$ python -q
>>> import numpy as np
>>> import numpy.linalg as la
>>> np.set_printoptions(precision=1, suppress=True, linewidth=120, sign=" ")
>>> def rnd(a):
...     return np.round(a, 1) + 0
... 
>>> X = np.load("run8.npy")
>>> X
array([[-4.,  9.,  2., -2.,  3.,  5.,  0.,  0.,  0.,  0.],
       [-3., -7.,  7., -3.,  1.,  9.,  0.,  0.,  0.,  0.],
       [-2.,  6.,  0.,  7.,  6., -3.,  0.,  0.,  0.,  0.],
       [-5.,  3.,  6.,  0.,  0.,  4.,  0.,  0.,  0.,  0.],
       [-4.,  8., -3., -8., -9., -9.,  0.,  0.,  0.,  0.],
       [ 8.,  0.,  2., -9., -9., -9.,  0.,  0.,  0.,  0.],
       [ 0.,  0.,  0.,  0.,  0.,  0.,  1.,  1.,  3.,  2.],
       [ 0.,  0.,  0.,  0.,  0.,  0., -1., -1., -1.,  2.],
       [ 0.,  0.,  0.,  0.,  0.,  0., -1.,  3.,  2.,  1.],
       [ 0.,  0.,  0.,  0.,  0.,  0.,  0., -3.,  3.,  0.]])
>>> # 2 blocks once reordered
>>> rng = np.random.default_rng(8)
>>> lab = rng.permutation(10)
>>> Y = X[:, lab] * rng.choice([-1, 1], 10)
>>> Y
array([[-4., -0.,  2.,  0., -0., -5., -0., -9., -2.,  3.],
       [-3., -0.,  3.,  0., -0., -9., -0.,  7., -7.,  1.],
       [-2., -0., -7.,  0., -0.,  3., -0., -6., -0.,  6.],
       [-5., -0., -0.,  0., -0., -4., -0., -3., -6.,  0.],
       [-4., -0.,  8.,  0., -0.,  9., -0., -8.,  3., -9.],
       [ 8., -0.,  9.,  0., -0.,  9., -0., -0., -2., -9.],
       [ 0., -1., -0.,  1., -2., -0., -3., -0., -0.,  0.],
       [ 0.,  1., -0., -1., -2., -0.,  1., -0., -0.,  0.],
       [ 0., -3., -0., -1., -1., -0., -2., -0., -0.,  0.],
       [ 0.,  3., -0.,  0., -0., -0., -3., -0., -0.,  0.]])
>>> left, _, Vh = la.svd(X.T @ Y)
>>> lab
array([ 0,  7,  3,  6,  9,  5,  8,  1,  2,  4])
>>> rnd(la.lstsq(X, Y)[0])
array([[ 1.,  0.,  0.,  0.,  0.,  0.,  0.,  0.,  0.,  0.],
       [ 0.,  0.,  0.,  0.,  0.,  0.,  0., -1.,  0.,  0.],
       [ 0.,  0.,  0.,  0.,  0.,  0.,  0.,  0., -1.,  0.],
       [ 0.,  0., -1.,  0.,  0.,  0.,  0.,  0.,  0.,  0.],
       [ 0.,  0.,  0.,  0.,  0.,  0.,  0.,  0.,  0.,  1.],
       [ 0.,  0.,  0.,  0.,  0., -1.,  0.,  0.,  0.,  0.],
       [ 0.,  0.,  0.,  1.,  0.,  0.,  0.,  0.,  0.,  0.],
       [ 0., -1.,  0.,  0.,  0.,  0.,  0.,  0.,  0.,  0.],
       [ 0.,  0.,  0.,  0.,  0.,  0., -1.,  0.,  0.,  0.],
       [ 0.,  0.,  0.,  0., -1.,  0.,  0.,  0.,  0.,  0.]])
>>> rnd(left @ Vh)
array([[ 1.,  0.,  0.,  0.,  0.,  0.,  0.,  0.,  0.,  0.],
       [ 0.,  0.,  0.,  0.,  0.,  0.,  0., -1.,  0.,  0.],
       [ 0.,  0.,  0.,  0.,  0.,  0.,  0.,  0., -1.,  0.],
       [ 0.,  0., -1.,  0.,  0.,  0.,  0.,  0.,  0.,  0.],
       [ 0.,  0.,  0.,  0.,  0.,  0.,  0.,  0.,  0.,  1.],
       [ 0.,  0.,  0.,  0.,  0., -1.,  0.,  0.,  0.,  0.],
       [ 0.,  0.,  0.,  1.,  0.,  0.,  0.,  0.,  0.,  0.],
       [ 0., -1.,  0.,  0.,  0.,  0.,  0.,  0.,  0.,  0.],
       [ 0.,  0.,  0.,  0.,  0.,  0., -1.,  0.,  0.,  0.],
       [ 0.,  0.,  0.,  0., -1.,  0.,  0.,  0.,  0.,  0.]])
>>> feats = np.array([[7.0, -1.0, -6.0, 8.0],
...     [14.0, -2.0, -12.0, 16.0],
...     [22.0, -5.0, -17.0, 24.0],
...     [10.0, -4.0, -6.0, 11.0]])
>>> feats
array([[  7.,  -1.,  -6.,   8.],
       [ 14.,  -2., -12.,  16.],
       [ 22.,  -5., -17.,  24.],
       [ 10.,  -4.,  -6.,  11.]])
>>> # null space of dimension 1
>>> Y = feats[0, 0] * feats[1:] - np.outer(feats[1:, 0], feats[0])
>>> Y
array([[  0.,   0.,   0.,   0.],
       [  0., -13.,  13.,  -8.],
       [  0., -18.,  18.,  -3.]])
>>> rnd(feats[:, 0] / feats[0, 0])
array([ 1. ,  2. ,  3.1,  1.4])
>>> r = la.matrix_rank(Y)
>>> r
np.int64(2)
>>> null = la.svd(Y)[2][r:].T
>>> null.shape
(4, 2)
>>> [int(la.matrix_rank(Y[:, :j + 1])) for j in range(4)]
[0, 1, 1, 2]
>>> rnd(Y @ null)
array([[ 0.,  0.],
       [ 0.,  0.],
       [ 0.,  0.]])
>>> J = np.loadtxt("out7.csv", delimiter=",")
>>> print(rnd(J))
[[ 0.6  0.2 -0.4]
 [ 0.2  0.9  0.3]
 [-0.4  0.3  0.5]]
>>> # projection: eigenvalues are 0 or 1
>>> print(np.abs(np.diag(la.qr(J)[1])) > 1e-9)
[ True  True False]
>>> rnd(np.trace(la.pinv(J) @ J))
np.float64(2.0)
>>> np.allclose(J[:-1].T @ la.lstsq(J[:-1].T, J[-1])[0], J[-1])
True
>>> np.unique(J.round(6), axis=0).shape
(3, 3)
>>> la.lstsq(J[:-1].T, J[-1])[2]
np.int32(2)
>>> r = la.matrix_rank(J)
>>> r
np.int64(2)
>>> null = la.svd(J)[2][r:].T
>>> print([int(la.matrix_rank(J[:, :j + 1])) for j in range(3)])
[1, 2, 2]
>>> np.allclose(J @ null, 0)
True
>>> print(null.shape)
(3, 1)
>>> rnd(null[:, 0] / null[np.abs(null[:, 0]).round(6).argmax(), 0])
array([ 0.9, -0.5,  1. ])
>>> rnd(null @ null.T)
array([[ 0.4, -0.2,  0.4],
       [-0.2,  0.1, -0.3],
       [ 0.4, -0.3,  0.5]])
>>> q, _ = la.qr(np.array([[-0.4, 1.8, -0.3, 0.6],
...     [0.0, -1.0, -0.1, -0.1],
...     [0.7, 0.6, 0.5, 0.7],
...     [-1.0, -1.0, -0.2, -0.7],
...     [-0.4, 2.0, 0.4, 0.0],
...     [-1.6, 0.5, -0.3, 0.7],
...     [1.2, 0.0, 1.5, -0.7],
...     [-1.6, 0.1, 0.7, -0.4],
...     [-1.0, 0.8, 0.2, -0.1]]))
>>> E = q @ q.T
>>> rnd(E)
array([[ 0.4, -0.2,  0. , -0.2,  0.3,  0.1, -0.2, -0.1,  0.1],
       [-0.2,  0.1,  0. ,  0.1, -0.2,  0.1,  0. ,  0. , -0.1],
       [ 0. ,  0. ,  0.5, -0.4, -0.1,  0.2,  0.2,  0. , -0.1],
       [-0.2,  0.1, -0.4,  0.4, -0.1,  0. , -0.1,  0.2,  0.1],
       [ 0.3, -0.2, -0.1, -0.1,  0.5, -0.1,  0.1,  0.1,  0.2],
       [ 0.1,  0.1,  0.2,  0. , -0.1,  0.6, -0.3,  0.3,  0.1],
       [-0.2,  0. ,  0.2, -0.1,  0.1, -0.3,  0.7,  0.2,  0. ],
       [-0.1,  0. ,  0. ,  0.2,  0.1,  0.3,  0.2,  0.6,  0.2],
       [ 0.1, -0.1, -0.1,  0.1,  0.2,  0.1,  0. ,  0.2,  0.2]])
>>> # applying it twice changes nothing
>>> r = la.matrix_rank(E)
>>> r
np.int64(4)
>>> null = la.svd(E)[2][r:].T
>>> [int(la.matrix_rank(np.delete(E, i, axis=0))) for i in range(9)]
[4, 4, 4, 4, 4, 4, 4, 4, 4]
>>> print(rnd(null @ null.T))
[[ 0.6  0.2  0.   0.2 -0.3 -0.1  0.2  0.1 -0.1]
 [ 0.2  0.9  0.  -0.1  0.2 -0.1  0.   0.   0.1]
 [ 0.   0.   0.5  0.4  0.1 -0.2 -0.2  0.   0.1]
 [ 0.2 -0.1  0.4  0.6  0.1  0.   0.1 -0.2 -0.1]
 [-0.3  0.2  0.1  0.1  0.5  0.1 -0.1 -0.1 -0.2]
 [-0.1 -0.1 -0.2  0.   0.1  0.4  0.3 -0.3 -0.1]
 [ 0.2  0.  -0.2  0.1 -0.1  0.3  0.3 -0.2  0. ]
 [ 0.1  0.   0.  -0.2 -0.1 -0.3 -0.2  0.4 -0.2]
 [-0.1  0.1  0.1 -0.1 -0.2 -0.1  0.  -0.2  0.8]]
>>> [int(la.matrix_rank(E[:, :j + 1])) for j in range(9)]
[1, 2, 3, 4, 4, 4, 4, 4, 4]
>>> print(null.shape)
(9, 5)
>>> Y = E / np.sqrt((E ** 2).mean(axis=1, keepdims=True))
>>> rnd(E - E.mean(axis=1, keepdims=True))
array([[ 0.3, -0.2,  0. , -0.2,  0.3,  0.1, -0.2, -0.1,  0.1],
       [-0.2,  0.1,  0. ,  0.1, -0.2,  0.1,  0. ,  0.1, -0.1],
       [ 0. ,  0. ,  0.5, -0.4, -0.1,  0.2,  0.1,  0. , -0.1],
       [-0.2,  0.1, -0.4,  0.4, -0.1,  0. , -0.1,  0.2,  0.1],
       [ 0.2, -0.3, -0.2, -0.1,  0.4, -0.2,  0. ,  0. ,  0.1],
       [ 0. ,  0. ,  0.1, -0.1, -0.2,  0.5, -0.4,  0.2,  0. ],
       [-0.3, -0.1,  0.1, -0.2,  0. , -0.3,  0.6,  0.1, -0.1],
       [-0.3, -0.1, -0.2,  0. , -0.1,  0.1,  0. ,  0.4,  0.1],
       [ 0. , -0.2, -0.2,  0. ,  0.1,  0. , -0.1,  0.1,  0.1]])
>>> print(la.matrix_rank(Y) == la.matrix_rank(E))
True
>>> rnd(la.norm(Y, axis=1))
array([ 3.,  3.,  3.,  3.,  3.,  3.,  3.,  3.,  3.])
>>> lab = rng.permutation(9)
>>> lab
array([ 4,  2,  5,  6,  7,  3,  8,  0,  1])
>>> Y = E[lab][:, lab]
>>> print(rnd(np.trace(Y)))
4.0
>>> print(rnd(Y))
[[ 0.5 -0.1 -0.1  0.1  0.1 -0.1  0.2  0.3 -0.2]
 [-0.1  0.5  0.2  0.2  0.  -0.4 -0.1  0.   0. ]
 [-0.1  0.2  0.6 -0.3  0.3  0.   0.1  0.1  0.1]
 [ 0.1  0.2 -0.3  0.7  0.2 -0.1  0.  -0.2  0. ]
 [ 0.1  0.   0.3  0.2  0.6  0.2  0.2 -0.1  0. ]
 [-0.1 -0.4  0.  -0.1  0.2  0.4  0.1 -0.2  0.1]
 [ 0.2 -0.1  0.1  0.   0.2  0.1  0.2  0.1 -0.1]
 [ 0.3  0.   0.1 -0.2 -0.1 -0.2  0.1  0.4 -0.2]
 [-0.2  0.   0.1  0.   0.   0.1 -0.1 -0.2  0.1]]
>>> print(rnd(np.sort(np.abs(la.eigvals(Y)))))
[ 0.  0.  0.  0.  0.  1.  1.  1.  1.]
>>> rnd(np.diag(Y))
array([ 0.5,  0.5,  0.6,  0.7,  0.6,  0.4,  0.2,  0.4,  0.1])
>>> left, s, Vh = la.svd(E, full_matrices=False)
>>> rnd(left.T @ left)
array([[ 1.,  0.,  0.,  0.,  0.,  0.,  0.,  0.,  0.],
       [ 0.,  1.,  0.,  0.,  0.,  0.,  0.,  0.,  0.],
       [ 0.,  0.,  1.,  0.,  0.,  0.,  0.,  0.,  0.],
       [ 0.,  0.,  0.,  1.,  0.,  0.,  0.,  0.,  0.],
       [ 0.,  0.,  0.,  0.,  1.,  0.,  0.,  0.,  0.],
       [ 0.,  0.,  0.,  0.,  0.,  1.,  0.,  0.,  0.],
       [ 0.,  0.,  0.,  0.,  0.,  0.,  1.,  0.,  0.],
       [ 0.,  0.,  0.,  0.,  0.,  0.,  0.,  1.,  0.],
       [ 0.,  0.,  0.,  0.,  0.,  0.,  0.,  0.,  1.]])
>>> np.allclose(left * s @ Vh, E)
True
>>> rnd(s / s[0])
array([ 1.,  1.,  1.,  1.,  0.,  0.,  0.,  0.,  0.])
>>> (s > 1e-8).sum()
np.int64(4)
>>> F = np.load("x.npy")
>>> print(F)
[[ 0  1  0  0  0  0  0  0  0  0  0]
 [ 0  0  0  0  0  0  0  0  1  0  0]
 [ 0  0  0  0  0  0  1  0  0  0  0]
 [ 0  0  0  0  1  0  0  0  0  0  0]
 [ 0  0  0  0  0  0  0  0  0  1  0]
 [ 0  0  0  0  0  0  0  0  0  0  1]
 [ 0  0  0  1  0  0  0  0  0  0  0]
 [ 0  0  0  0  0  0  0  1  0  0  0]
 [ 1  0  0  0  0  0  0  0  0  0  0]
 [ 0  0  0  0  0  1  0  0  0  0  0]
 [ 0  0  1  0  0  0  0  0  0  0  0]]
>>> print(np.trace(F))
1
>>> la.determinant(F)
Traceback (most recent call last):
  File "<python-input-73>", line 1, in <module>
    la.determinant(F)
    ^^^^^^^^^^^^^^
AttributeError: module 'numpy.linalg' has no attribute 'determinant'
>>> F @ F
array([[ 0,  0,  0,  0,  0,  0,  0,  0,  1,  0,  0],
       [ 1,  0,  0,  0,  0,  0,  0,  0,  0,  0,  0],
       [ 0,  0,  0,  1,  0,  0,  0,  0,  0,  0,  0],
       [ 0,  0,  0,  0,  0,  0,  0,  0,  0,  1,  0],
       [ 0,  0,  0,  0,  0,  1,  0,  0,  0,  0,  0],
       [ 0,  0,  1,  0,  0,  0,  0,  0,  0,  0,  0],
       [ 0,  0,  0,  0,  1,  0,  0,  0,  0,  0,  0],
       [ 0,  0,  0,  0,  0,  0,  0,  1,  0,  0,  0],
       [ 0,  1,  0,  0,  0,  0,  0,  0,  0,  0,  0],
       [ 0,  0,  0,  0,  0,  0,  0,  0,  0,  0,  1],
       [ 0,  0,  0,  0,  0,  0,  1,  0,  0,  0,  0]])
>>> print((F + F.T) / 2)
[[ 0.   0.5  0.   0.   0.   0.   0.   0.   0.5  0.   0. ]
 [ 0.5  0.   0.   0.   0.   0.   0.   0.   0.5  0.   0. ]
 [ 0.   0.   0.   0.   0.   0.   0.5  0.   0.   0.   0.5]
 [ 0.   0.   0.   0.   0.5  0.   0.5  0.   0.   0.   0. ]
 [ 0.   0.   0.   0.5  0.   0.   0.   0.   0.   0.5  0. ]
 [ 0.   0.   0.   0.   0.   0.   0.   0.   0.   0.5  0.5]
 [ 0.   0.   0.5  0.5  0.   0.   0.   0.   0.   0.   0. ]
 [ 0.   0.   0.   0.   0.   0.   0.   1.   0.   0.   0. ]
 [ 0.5  0.5  0.   0.   0.   0.   0.   0.   0.   0.   0. ]
 [ 0.   0.   0.   0.   0.5  0.5  0.   0.   0.   0.   0. ]
 [ 0.   0.   0.5  0.   0.   0.5  0.   0.   0.   0.   0. ]]
>>> assert F == F.T
Traceback (most recent call last):
  File "<python-input-76>", line 1, in <module>
    assert F == F.T
           ^^^^^^^^
ValueError: The truth value of an array with more than one element is ambiguous. Use a.any() or a.all()
>>> np.allclose(F @ F.T, F.T @ F)
True
>>> rnd(np.abs(la.eigvals(F)).max())
np.float64(1.0)
>>> (F != 0).astype(int)
array([[ 0,  1,  0,  0,  0,  0,  0,  0,  0,  0,  0],
       [ 0,  0,  0,  0,  0,  0,  0,  0,  1,  0,  0],
       [ 0,  0,  0,  0,  0,  0,  1,  0,  0,  0,  0],
       [ 0,  0,  0,  0,  1,  0,  0,  0,  0,  0,  0],
       [ 0,  0,  0,  0,  0,  0,  0,  0,  0,  1,  0],
       [ 0,  0,  0,  0,  0,  0,  0,  0,  0,  0,  1],
       [ 0,  0,  0,  1,  0,  0,  0,  0,  0,  0,  0],
       [ 0,  0,  0,  0,  0,  0,  0,  1,  0,  0,  0],
       [ 1,  0,  0,  0,  0,  0,  0,  0,  0,  0,  0],
       [ 0,  0,  0,  0,  0,  1,  0,  0,  0,  0,  0],
       [ 0,  0,  1,  0,  0,  0,  0,  0,  0,  0,  0]])
>>> print(rnd(np.sort(la.eigvals(F).real)))
[-0.9 -0.9 -0.5 -0.5 -0.2 -0.2  0.6  0.6  1.   1.   1. ]
>>> F[:, 6] @ F[:, 1]
np.int64(0)
>>> rnd(la.norm(F, axis=0))
array([ 1.,  1.,  1.,  1.,  1.,  1.,  1.,  1.,  1.,  1.,  1.])
>>> rnd(la.svd(F, compute_uv=False))
array([ 1.,  1.,  1.,  1.,  1.,  1.,  1.,  1.,  1.,  1.,  1.])
>>> vals, vecs = la.eigh(J)
>>> x = np.array([4, 7, 0])
>>> rnd(vecs * np.abs(vals) @ vecs.T)
array([[ 0.6,  0.2, -0.4],
       [ 0.2,  0.9,  0.3],
       [-0.4,  0.3,  0.5]])
>>> rnd(la.eigvalsh(J[1:, 1:]))
array([ 0.4,  1. ])
